>>> import numpy as np
>>> np.set_printoptions(precision=2, suppress=True, linewidth=100)
>>> W0 = np.load("out1.npy")
>>> W0
array([[ 0.,  5.,  0.,  0.,  0.,  0.,  0.,  0.],
       [ 5.,  2.,  5.,  0.,  0.,  0.,  0.,  0.],
       [ 0.,  5.,  3.,  5.,  0.,  0.,  0.,  0.],
       [ 0.,  0.,  5., -2.,  5.,  0.,  0.,  0.],
       [ 0.,  0.,  0.,  5., -3.,  5.,  0.,  0.],
       [ 0.,  0.,  0.,  0.,  5.,  1.,  5.,  0.],
       [ 0.,  0.,  0.,  0.,  0.,  5., -3.,  5.],
       [ 0.,  0.,  0.,  0.,  0.,  0.,  5.,  2.]])
>>> ev, evecs = np.linalg.eigh(W0)
>>> x0 = np.array([-1, 1, 1, 5, -2, 5, 2, -1])
>>> (np.sign(evecs[:, -1].round(6)) == np.sign(evecs[0, -1].round(6))).astype(int)
array([1, 1, 1, 1, 1, 1, 1, 1])
>>> B = np.array([[-3, 1, 2],
...     [-4, -1, -3],
...     [3, 3, 4],
...     [5, 4, 0],
...     [-3, -2, 4],
...     [0, 1, 0],
...     [-3, 5, -4],
...     [-3, -1, 0]])
>>> W0 @ B
array([[-20.,  -5., -15.],
       [ -8.,  18.,  24.],
       [ 14.,  24.,  -3.],
       [-10.,  -3.,  40.],
       [ 34.,  31., -12.],
       [-30.,  16.,   0.],
       [ -6., -15.,  12.],
       [-21.,  23., -20.]])
>>> np.einsum("ik,kj->ij", W0, B)
array([[-20.,  -5., -15.],
       [ -8.,  18.,  24.],
       [ 14.,  24.,  -3.],
       [-10.,  -3.,  40.],
       [ 34.,  31., -12.],
       [-30.,  16.,   0.],
       [ -6., -15.,  12.],
       [-21.,  23., -20.]])
>>> np.einsum("ik,kj->ji", W0, B)
array([[-20.,  -8.,  14., -10.,  34., -30.,  -6., -21.],
       [ -5.,  18.,  24.,  -3.,  31.,  16., -15.,  23.],
       [-15.,  24.,  -3.,  40., -12.,   0.,  12., -20.]])
>>> B.T @ W0.T
array([[-20.,  -8.,  14., -10.,  34., -30.,  -6., -21.],
       [ -5.,  18.,  24.,  -3.,  31.,  16., -15.,  23.],
       [-15.,  24.,  -3.,  40., -12.,   0.,  12., -20.]])
>>> np.linalg.matrix_rank(np.vstack([W0, B.T]))
np.int64(8)
>>> np.einsum("ij->j", W0)
array([ 5., 12., 13.,  8.,  7., 11.,  7.,  7.])
>>> np.vstack([W0, B.T]).shape
(11, 8)
>>> data = np.loadtxt("layer8.csv", delimiter=",")
>>> data
array([[ 0.,  0.,  0.,  0.,  0., 10.,  0., 22.,  0., 25.],
       [ 1.,  5.,  0.,  0.,  0., 23.,  0., 41., 11.,  0.],
       [ 1.,  7.,  0.,  0.,  0., 29.,  0., 51., 15.,  0.],
       [ 0.,  0.,  0.,  0.,  0., 12.,  0., 26.,  0., 30.],
       [ 0.,  0.,  0.,  0.,  0., 16.,  0., 34.,  0., 40.],
       [ 0.,  3.,  0.,  0.,  0., 33.,  0., 59.,  5.,  0.],
       [ 0.,  0.,  0.,  0.,  0., 18.,  0., 38.,  0., 45.],
       [ 1.,  2.,  0.,  0.,  0., 14.,  0., 26.,  5.,  0.],
       [ 0.,  0.,  0.,  0.,  0., 37.,  0., 67.,  0.,  0.],
       [ 0.,  0.,  0.,  0.,  0., 36.,  0., 68.,  0., 27.],
       [ 0.,  0.,  0.,  0.,  0., 19.,  0., 37.,  0., 16.],
       [ 0.,  0.,  0.,  0.,  0., 37.,  0., 69.,  0., 19.],
       [ 2.,  9.,  0.,  0.,  0., 27.,  0., 47., 20.,  0.],
       [ 0.,  0.,  0.,  0.,  0., 21.,  0., 43.,  0., 42.],
       [ 1.,  1.,  0.,  0.,  0., 11.,  0., 21.,  3.,  0.],
       [ 0.,  0.,  0.,  0.,  0., 21.,  0., 41.,  0., 21.],
       [ 0.,  0.,  0.,  0.,  0., 21.,  0., 43.,  0., 42.],
       [ 0.,  0.,  0.,  0.,  0., 15.,  0., 31.,  0., 27.],
       [ 0.,  0.,  0.,  0.,  0., 35.,  0., 65.,  0., 14.],
       [ 0.,  0.,  0.,  0.,  0., 17.,  0., 35.,  0., 32.],
       [ 0.,  0.,  0.,  0.,  0., 36.,  0., 66.,  0.,  6.],
       [ 0.,  3.,  0.,  0.,  0., 33.,  0., 59.,  5.,  0.],
       [ 0.,  0.,  0.,  0.,  0., 29.,  0., 53.,  0.,  0.],
       [ 2.,  9.,  0.,  0.,  0., 27.,  0., 47., 20.,  0.],
       [ 0.,  0.,  0.,  0.,  0., 27.,  0., 53.,  0., 36.],
       [ 2.,  8.,  0.,  0.,  0., 24.,  0., 42., 18.,  0.],
       [ 0.,  0.,  0.,  0.,  0., 15.,  0., 31.,  0., 27.],
       [ 0.,  0.,  0.,  0.,  0., 28.,  0., 54.,  0., 28.],
       [ 0.,  0.,  0.,  0.,  0., 30.,  0., 56.,  0., 12.],
       [ 0.,  0.,  0.,  0.,  0., 27.,  0., 51.,  0., 15.],
       [ 1.,  4.,  0.,  0.,  0., 20.,  0., 36.,  9.,  0.],
       [ 1.,  1.,  0.,  0.,  0., 11.,  0., 21.,  3.,  0.],
       [ 0.,  0.,  0.,  0.,  0., 21.,  0., 43.,  0., 42.],
       [ 0.,  0.,  0.,  0.,  0.,  4.,  0., 10.,  0., 10.],
       [ 0.,  0.,  0.,  0.,  0., 16.,  0., 32.,  0., 19.],
       [ 0.,  2.,  0.,  0.,  0., 30.,  0., 54.,  3.,  0.],
       [ 0.,  0.,  0.,  0.,  0., 18.,  0., 38.,  0., 45.],
       [ 1.,  6.,  0.,  0.,  0., 26.,  0., 46., 13.,  0.],
       [ 0.,  0.,  0.,  0.,  0., 26.,  0., 50.,  0., 23.],
       [ 0.,  0.,  0.,  0.,  0., 27.,  0., 53.,  0., 36.]])
>>> B = np.array([[5, 0],
...     [4, 1],
...     [2, 3],
...     [3, 3],
...     [5, 5],
...     [4, 5],
...     [4, 5],
...     [4, 0],
...     [5, 1],
...     [5, 0]])
>>> np.linalg.matrix_rank(np.vstack([data, B.T]))
np.int64(8)
>>> np.allclose(data[:-1].T @ np.linalg.lstsq(data[:-1].T, data[-1])[0], data[-1])
True
>>> np.unique(data.round(6), axis=0).shape
(32, 10)
>>> round(float(np.trace(np.linalg.pinv(data) @ data)), 2)
6.0
>>> np.linalg.matrix_rank(data, rtol=0.1)
np.int64(3)
>>> [round(float(x), 2) for x in np.linalg.svd(data, compute_uv=False)[:3]]
[347.22, 108.28, 35.68]
>>> np.argsort(-np.linalg.norm(data, axis=0).round(6), kind="stable")[:3]
array([7, 5, 9])
>>> U, sv, Vt = np.linalg.svd(data)
>>> evecs = Vt[:(sv > 1e-8).sum()]
>>> rng = np.random.default_rng(78)
>>> x0 = data[39] + 4 * data[24] + rng.integers(2) * np.eye(10)[3]
>>> x0
array([  0.,   0.,   0.,   1.,   0., 135.,   0., 265.,   0., 180.])
>>> np.round(np.diag(evecs.T @ evecs), 2) + 0
array([1., 1., 0., 0., 0., 1., 0., 1., 1., 1.])
>>> np.round(evecs.T @ evecs, 2) + 0
array([[1., 0., 0., 0., 0., 0., 0., 0., 0., 0.],
       [0., 1., 0., 0., 0., 0., 0., 0., 0., 0.],
       [0., 0., 0., 0., 0., 0., 0., 0., 0., 0.],
       [0., 0., 0., 0., 0., 0., 0., 0., 0., 0.],
       [0., 0., 0., 0., 0., 0., 0., 0., 0., 0.],
       [0., 0., 0., 0., 0., 1., 0., 0., 0., 0.],
       [0., 0., 0., 0., 0., 0., 0., 0., 0., 0.],
       [0., 0., 0., 0., 0., 0., 0., 1., 0., 0.],
       [0., 0., 0., 0., 0., 0., 0., 0., 1., 0.],
       [0., 0., 0., 0., 0., 0., 0., 0., 0., 1.]])
>>> np.linalg.matrix_rank(np.vstack([data, x0]))
np.int64(7)
>>> r0, g = data[0], data[8]
>>> r0 @ r0
np.float64(1209.0)
>>> p = (r0 @ g) / (r0 @ r0) * r0
>>> np.linalg.matrix_rank(np.outer(r0, g))
np.int64(1)
>>> np.round(np.linalg.norm(r0 + g) ** 2 + np.linalg.norm(r0 - g) ** 2, 2)
np.float64(14134.0)
>>> p
array([ 0.  ,  0.  ,  0.  ,  0.  ,  0.  , 15.25,  0.  , 33.56,  0.  , 38.13])
>>> mat = np.loadtxt("case10.csv", delimiter=",")
>>> mat
array([[0.25, 0.  , 0.  , 0.25, 0.25, 0.25, 0.  ],
       [0.  , 1.  , 0.  , 0.  , 0.  , 0.  , 0.  ],
       [0.  , 0.  , 1.  , 0.  , 0.  , 0.  , 0.  ],
       [0.  , 0.  , 0.  , 0.5 , 0.  , 0.  , 0.5 ],
       [0.33, 0.  , 0.  , 0.  , 0.67, 0.  , 0.  ],
       [0.  , 0.  , 0.  , 0.  , 0.  , 1.  , 0.  ],
       [0.  , 0.25, 0.  , 0.  , 0.25, 0.25, 0.25]])
>>> x0 = np.array([5, 8, 2, 2, 8, -5, -1])
>>> mat @ x0
array([ 2.5,  8. ,  2. ,  0.5,  7. , -5. ,  2.5])
>>> np.einsum("ij,j->i", mat, x0)
array([ 2.5,  8. ,  2. ,  0.5,  7. , -5. ,  2.5])
>>> mat @ np.eye(7)[6]
array([0.  , 0.  , 0.  , 0.5 , 0.  , 0.  , 0.25])
>>> mat @ (2 * x0)
array([  5.,  16.,   4.,   1.,  14., -10.,   5.])
>>> mat @ np.ones(7)
array([1., 1., 1., 1., 1., 1., 1.])
>>> mat * x0
array([[ 1.25,  0.  ,  0.  ,  0.5 ,  2.  , -1.25, -0.  ],
       [ 0.  ,  8.  ,  0.  ,  0.  ,  0.  , -0.  , -0.  ],
       [ 0.  ,  0.  ,  2.  ,  0.  ,  0.  , -0.  , -0.  ],
       [ 0.  ,  0.  ,  0.  ,  1.  ,  0.  , -0.  , -0.5 ],
       [ 1.67,  0.  ,  0.  ,  0.  ,  5.33, -0.  , -0.  ],
       [ 0.  ,  0.  ,  0.  ,  0.  ,  0.  , -5.  , -0.  ],
       [ 0.  ,  2.  ,  0.  ,  0.  ,  2.  , -1.25, -0.25]])
>>> (mat @ x0).argmax()
np.int64(1)
